In [1]: import numpy as np

In [2]: from numpy import linalg as LA

In [3]: np.set_printoptions(precision=3, suppress=True, linewidth=160, sign=" ")

In [4]: W0 = np.loadtxt("out11.csv", delimiter=",")

In [5]: W0
Out[5]: 
array([[ 0.659, -0.144, -0.044, -0.046, -0.21 , -0.054, -0.183,  0.167,  0.302],
       [-0.144,  0.182, -0.015, -0.216, -0.106, -0.023, -0.059, -0.239, -0.093],
       [-0.044, -0.015,  0.875,  0.151, -0.043,  0.141, -0.244, -0.033, -0.041],
       [-0.046, -0.216,  0.151,  0.738, -0.012, -0.202,  0.269,  0.015,  0.089],
       [-0.21 , -0.106, -0.043, -0.012,  0.868, -0.014, -0.142,  0.089,  0.17 ],
       [-0.054, -0.023,  0.141, -0.202, -0.014,  0.807,  0.246,  0.096,  0.148],
       [-0.183, -0.059, -0.244,  0.269, -0.142,  0.246,  0.493, -0.006,  0.018],
       [ 0.167, -0.239, -0.033,  0.015,  0.089,  0.096, -0.006,  0.766, -0.276],
       [ 0.302, -0.093, -0.041,  0.089,  0.17 ,  0.148,  0.018, -0.276,  0.614]])

In [6]: U, sigma, VT = LA.svd(W0)

In [7]: evecs = VT[:(sigma > 1e-8).sum()]

In [8]: rng = np.random.default_rng(172)

In [9]: x = W0[7] + 4 * W0[0] + rng.integers(2) * np.eye(9)[6]

In [10]: x
Out[10]: array([ 2.802, -0.814, -0.207, -0.169, -0.753, -0.121, -0.738,  1.436,  0.934])

In [11]: np.allclose(evecs.T @ evecs @ x, x)
Out[11]: True

In [12]: round(float(LA.norm(x - evecs.T @ evecs @ x)), 3)
Out[12]: 0.0

In [13]: LA.matrix_rank(np.vstack([W0, x]))
Out[13]: np.int64(6)

In [14]: np.diag(evecs.T @ evecs)
Out[14]: array([ 0.659,  0.182,  0.875,  0.738,  0.868,  0.807,  0.493,  0.766,  0.614])

In [15]: rk = LA.matrix_rank(W0)

In [16]: rk
Out[16]: np.int64(6)

In [17]: null = LA.svd(W0)[2][rk:].T

In [18]: [int(LA.matrix_rank(W0[:i])) for i in range(1, len(W0) + 1)]
Out[18]: [1, 2, 3, 4, 5, 6, 6, 6, 6]

In [19]: [int(LA.matrix_rank(np.delete(W0, i, axis=0))) for i in range(9)]
Out[19]: [6, 6, 6, 6, 6, 6, 6, 6, 6]

In [20]: null.shape
Out[20]: (9, 3)

In [21]: np.round(LA.det(W0), 3)
Out[21]: np.float64(-0.0)

In [22]: (W0 + W0.T) / 2
Out[22]: 
array([[ 0.659, -0.144, -0.044, -0.046, -0.21 , -0.054, -0.183,  0.167,  0.302],
       [-0.144,  0.182, -0.015, -0.216, -0.106, -0.023, -0.059, -0.239, -0.093],
       [-0.044, -0.015,  0.875,  0.151, -0.043,  0.141, -0.244, -0.033, -0.041],
       [-0.046, -0.216,  0.151,  0.738, -0.012, -0.202,  0.269,  0.015,  0.089],
       [-0.21 , -0.106, -0.043, -0.012,  0.868, -0.014, -0.142,  0.089,  0.17 ],
       [-0.054, -0.023,  0.141, -0.202, -0.014,  0.807,  0.246,  0.096,  0.148],
       [-0.183, -0.059, -0.244,  0.269, -0.142,  0.246,  0.493, -0.006,  0.018],
       [ 0.167, -0.239, -0.033,  0.015,  0.089,  0.096, -0.006,  0.766, -0.276],
       [ 0.302, -0.093, -0.041,  0.089,  0.17 ,  0.148,  0.018, -0.276,  0.614]])

In [23]: np.allclose(W0, W0.T)
Out[23]: True

In [24]: np.round(np.trace(W0), 3)
Out[24]: np.float64(6.0)

In [25]: np.round(np.sort(np.abs(LA.eigvals(W0))), 3) + 0
Out[25]: array([ 0.,  0.,  0.,  1.,  1.,  1.,  1.,  1.,  1.])

In [26]: W0 @ W0
Out[26]: 
array([[ 0.659, -0.144, -0.044, -0.046, -0.21 , -0.054, -0.183,  0.167,  0.302],
       [-0.144,  0.182, -0.015, -0.216, -0.106, -0.023, -0.059, -0.239, -0.093],
       [-0.044, -0.015,  0.875,  0.151, -0.043,  0.141, -0.244, -0.033, -0.041],
       [-0.046, -0.216,  0.151,  0.738, -0.012, -0.202,  0.269,  0.015,  0.089],
       [-0.21 , -0.106, -0.043, -0.012,  0.868, -0.014, -0.142,  0.089,  0.17 ],
       [-0.054, -0.023,  0.141, -0.202, -0.014,  0.807,  0.246,  0.096,  0.148],
       [-0.183, -0.059, -0.244,  0.269, -0.142,  0.246,  0.493, -0.006,  0.018],
       [ 0.167, -0.239, -0.033,  0.015,  0.089,  0.096, -0.006,  0.766, -0.276],
       [ 0.302, -0.093, -0.041,  0.089,  0.17 ,  0.148,  0.018, -0.276,  0.614]])

In [27]: t = np.radians(60)

In [28]: R = np.eye(9)

In [29]: R[6, 6] = R[4, 4] = np.cos(t)

In [30]: R[6, 4], R[4, 6] = -np.sin(t), np.sin(t)

In [31]: R
Out[31]: 
array([[ 1.   ,  0.   ,  0.   ,  0.   ,  0.   ,  0.   ,  0.   ,  0.   ,  0.   ],
       [ 0.   ,  1.   ,  0.   ,  0.   ,  0.   ,  0.   ,  0.   ,  0.   ,  0.   ],
       [ 0.   ,  0.   ,  1.   ,  0.   ,  0.   ,  0.   ,  0.   ,  0.   ,  0.   ],
       [ 0.   ,  0.   ,  0.   ,  1.   ,  0.   ,  0.   ,  0.   ,  0.   ,  0.   ],
       [ 0.   ,  0.   ,  0.   ,  0.   ,  0.5  ,  0.   ,  0.866,  0.   ,  0.   ],
       [ 0.   ,  0.   ,  0.   ,  0.   ,  0.   ,  1.   ,  0.   ,  0.   ,  0.   ],
       [ 0.   ,  0.   ,  0.   ,  0.   , -0.866,  0.   ,  0.5  ,  0.   ,  0.   ],
       [ 0.   ,  0.   ,  0.   ,  0.   ,  0.   ,  0.   ,  0.   ,  1.   ,  0.   ],
       [ 0.   ,  0.   ,  0.   ,  0.   ,  0.   ,  0.   ,  0.   ,  0.   ,  1.   ]])

In [32]: other = W0 @ R.T

In [33]: np.round(LA.det(R), 3), np.trace(R)
Out[33]: (np.float64(1.0), np.float64(8.0))

In [34]: np.allclose(W0 @ W0.T, other @ other.T)
Out[34]: True

In [35]: U, sigma = LA.svd(W0)
---------------------------------------------------------------------------
ValueError                                Traceback (most recent call last)
Cell In[35], line 1
----> 1 U, sigma = LA.svd(W0)

ValueError: too many values to unpack (expected 2)

In [36]: U, sigma, VT = LA.svd(W0, full_matrices=False)

In [37]: np.round(U.T @ W0 @ VT.T, 3) + 0
Out[37]: 
array([[ 1.,  0.,  0.,  0.,  0.,  0.,  0.,  0.,  0.],
       [ 0.,  1.,  0.,  0.,  0.,  0.,  0.,  0.,  0.],
       [ 0.,  0.,  1.,  0.,  0.,  0.,  0.,  0.,  0.],
       [ 0.,  0.,  0.,  1.,  0.,  0.,  0.,  0.,  0.],
       [ 0.,  0.,  0.,  0.,  1.,  0.,  0.,  0.,  0.],
       [ 0.,  0.,  0.,  0.,  0.,  1.,  0.,  0.,  0.],
       [ 0.,  0.,  0.,  0.,  0.,  0.,  0.,  0.,  0.],
       [ 0.,  0.,  0.,  0.,  0.,  0.,  0.,  0.,  0.],
       [ 0.,  0.,  0.,  0.,  0.,  0.,  0.,  0.,  0.]])

In [38]: (sigma > 1e-8).sum()
Out[38]: np.int64(6)

In [39]: sigma.round(3) + 0
Out[39]: array([ 1.,  1.,  1.,  1.,  1.,  1.,  0.,  0.,  0.])

In [40]: np.round(sigma / sigma[0], 3) + 0
Out[40]: array([ 1.,  1.,  1.,  1.,  1.,  1.,  0.,  0.,  0.])

In [41]: U.shape, sigma.shape, VT.shape
Out[41]: ((9, 9), (9,), (9, 9))

In [42]: np.allclose(U * sigma @ VT, W0)
Out[42]: True

In [43]: np.cumsum(sigma ** 2) / np.sum(sigma ** 2)
Out[43]: array([ 0.167,  0.333,  0.5  ,  0.667,  0.833,  1.   ,  1.   ,  1.   ,  1.   ])

In [44]: A = np.loadtxt("arr.csv", delimiter=",")

In [45]: A
Out[45]: 
array([[ 0.452,  0.715,  1.832, -0.176,  0.708, -1.743],
       [-1.693,  1.576,  1.491, -1.797, -0.24 ,  3.325],
       [ 0.381,  0.312,  0.739,  1.448,  1.342, -2.426],
       [ 0.902,  1.015,  0.57 , -1.292,  0.221, -2.516],
       [ 2.587, -1.128, -0.61 ,  0.103,  1.052, -5.815],
       [-0.852,  1.954,  2.193, -0.967,  0.036,  0.012],
       [ 2.102, -0.933, -1.529,  2.733, -0.023, -3.782]])

In [46]: other = np.array([[-2, 1], [-2, -2], [-1, 2], [-1, 2], [-1, -2], [0, 2]])

In [47]: LA.matrix_rank(A @ other)
Out[47]: np.int64(2)

In [48]: np.einsum("ij,ij->i", A, A)
Out[48]: array([  7.642,  21.916,  10.572,  10.217,  43.269,  10.29 ,  29.4  ])

In [49]: np.vstack([A, other.T]).shape
Out[49]: (9, 6)

In [50]: np.einsum("ij->j", A)
Out[50]: array([  3.879,   3.511,   4.686,   0.052,   3.096, -12.945])

In [51]: LA.matrix_rank(np.vstack([A, other.T]))
Out[51]: np.int64(6)

In [52]: E = np.eye(4, dtype=int)[rng.permutation(4)]

In [53]: E
Out[53]: 
array([[ 0,  1,  0,  0],
       [ 0,  0,  0,  1],
       [ 0,  0,  1,  0],
       [ 1,  0,  0,  0]])

In [54]: x = np.array([7, 2, 2, 7])

In [55]: np.sort(np.abs(np.degrees(np.angle(LA.eigvals(E)))))
Out[55]: array([   0.,    0.,  120.,  120.])

In [56]: LA.inv(E)
Out[56]: 
array([[ 0.,  0.,  0.,  1.],
       [ 1.,  0.,  0.,  0.],
       [ 0.,  0.,  1.,  0.],
       [ 0.,  1.,  0.,  0.]])

In [57]: np.abs(LA.eigvals(E))
Out[57]: array([ 1.,  1.,  1.,  1.])

In [58]: [p for p in range(1, 25) if np.allclose(LA.matrix_power(E, p), np.eye(4))]
Out[58]: [3, 6, 9, 12, 15, 18, 21, 24]

In [59]: f = np.array([8, -4, 0, -3, 2])

In [60]: r1 = np.array([2, 3, 0, 3, 1, 3, 3, 3])

In [61]: feats = f[:, None] + r1[None, :]

In [62]: feats
Out[62]: 
array([[10, 11,  8, 11,  9, 11, 11, 11],
       [-2, -1, -4, -1, -3, -1, -1, -1],
       [ 2,  3,  0,  3,  1,  3,  3,  3],
       [-1,  0, -3,  0, -2,  0,  0,  0],
       [ 4,  5,  2,  5,  3,  5,  5,  5]])

In [63]: round(LA.norm(feats, 2) / LA.norm(feats), 3)
Out[63]: np.float64(0.985)

In [64]: LA.cond(feats) > 100
Out[64]: np.True_

In [65]: LA.matrix_rank(feats, rtol=0.1)
Out[65]: np.int64(2)

In [66]: [round(float(x), 3) for x in LA.svd(feats, compute_uv=False)[:3]]
Out[66]: [32.705, 5.692, 0.0]

In [67]: X = np.loadtxt("dump.csv", delimiter=",")

In [68]: X
Out[68]: 
array([[ 0.,  0.,  0.,  1.,  1.,  0.,  0.],
       [ 0.,  3.,  0.,  0.,  0.,  0.,  0.],
       [ 0.,  2.,  0.,  0.,  0.,  0.,  0.],
       [ 0.,  2.,  0.,  0.,  0.,  0.,  3.],
       [ 0.,  3.,  0.,  0.,  0.,  0.,  0.]])

In [69]: # column 2 repeats column 0

In [70]: def softmax(z):
    ...:     e = np.exp(z - z.max(axis=-1, keepdims=True))
    ...:     return e / e.sum(axis=-1, keepdims=True)
    ...: 

In [71]: softmax(X[4] + -3)
Out[71]: array([ 0.038,  0.77 ,  0.038,  0.038,  0.038,  0.038,  0.038])

In [72]: att = X @ X.T / np.sqrt(7)

In [73]: softmax(att).round(6).argmax(axis=1)
Out[73]: array([ 0,  1,  1,  3,  1])

In [74]: softmax(att)[4] @ X
Out[74]: array([ 0.   ,  2.722,  0.   ,  0.012,  0.012,  0.   ,  0.361])

In [75]: softmax(att + np.triu(np.full(att.shape, -np.inf), 1))
Out[75]: 
array([[ 1.   ,  0.   ,  0.   ,  0.   ,  0.   ],
       [ 0.032,  0.968,  0.   ,  0.   ,  0.   ],
       [ 0.066,  0.636,  0.298,  0.   ,  0.   ],
       [ 0.007,  0.064,  0.03 ,  0.9  ,  0.   ],
       [ 0.012,  0.374,  0.12 ,  0.12 ,  0.374]])
